% python3 -q
>>> import numpy as np
>>> import numpy.linalg as la
>>> np.set_printoptions(precision=2, suppress=True, linewidth=120)
>>> F = np.array([[0, 0, 1], [0, 0, 1], [1, 1, 0]])
>>> print(F)
[[0 0 1]
 [0 0 1]
 [1 1 0]]
>>> print(round(float(np.trace(la.pinv(F) @ F)), 2))
2.0
>>> print(np.abs(np.diag(la.qr(F)[1])) > 1e-9)
[ True False  True]
>>> print(la.lstsq(F[:-1].T, F[-1])[2])
1
>>> print(np.unique(F.round(6), axis=0).shape)
(2, 3)
>>> print(np.round(la.eigvalsh(F).min(), 2))
-1.41
>>> print([round(float(la.det(F[:i, :i])), 2) + 0 for i in range(1, 4)])
[0.0, 0.0, 0.0]
>>> other = np.array([[1, 1], [1, -1]])
>>> rng = np.random.default_rng(8789)
>>> E = np.kron(other, np.kron(other, other))[rng.permutation(8)][:3]
>>> print(E)
[[ 1 -1 -1  1 -1  1  1 -1]
 [ 1  1  1  1  1  1  1  1]
 [ 1  1  1  1 -1 -1 -1 -1]]
>>> left, sigma, vt = la.svd(E, full_matrices=False)
>>> print(round(np.sqrt((sigma ** 2).sum()), 2), np.round(la.norm(E), 2))
4.9 4.9
>>> print((sigma > 1e-8).sum())
3
>>> print(np.round(left.T @ E @ vt.T, 2) + 0)
[[2.83 0.   0.  ]
 [0.   2.83 0.  ]
 [0.   0.   2.83]]
>>> print(left.shape, sigma.shape, vt.shape)
(3, 3) (3,) (3, 8)
>>> print(np.round(left.T @ left, 2) + 0)
[[1. 0. 0.]
 [0. 1. 0.]
 [0. 0. 1.]]
>>> other = E[0, 0] * E[1:] - np.outer(E[1:, 0], E[0])
>>> print(other)
[[ 0  2  2  0  2  0  0  2]
 [ 0  2  2  0  0 -2 -2  0]]
>>> print(la.matrix_rank(other), la.matrix_rank(E))
2 3
>>> print(E[:, 0] / E[0, 0])
[1. 1. 1.]
>>> def softmax(z):
...     e = np.exp(z - z.max(axis=-1, keepdims=True))
...     return e / e.sum(axis=-1, keepdims=True)
... 
>>> print(np.round(softmax(10 * other[1]), 2) + 0)
[0.  0.5 0.5 0.  0.  0.  0.  0. ]
>>> print(softmax(other[1] + 3))
[0.05 0.39 0.39 0.05 0.05 0.01 0.01 0.05]
>>> att = other @ other.T / np.sqrt(8)
>>> print(softmax(att + np.triu(np.full(att.shape, -np.inf), 1)))
[[1.   0.  ]
 [0.06 0.94]]
>>> print(softmax(att))
[[0.94 0.06]
 [0.06 0.94]]
>>> K = np.load("block19.npy")
>>> print(K)
[[-2.  0.  0.  0.]
 [ 0. -2.  0.  0.]
 [ 0.  0. -2. -3.]
 [ 0.  0. -3. -2.]]
>>> f = np.array([1, 3, 2, -1])
>>> other = K + np.outer(f, np.eye(4)[2])
>>> print(round(la.det(other) / la.det(K), 2), round(1 + la.solve(K, f)[2], 2))
2.4 2.4
>>> print(la.matrix_rank(other - K))
1
>>> print(other)
[[-2.  0.  1.  0.]
 [ 0. -2.  3.  0.]
 [ 0.  0.  0. -3.]
 [ 0.  0. -4. -2.]]
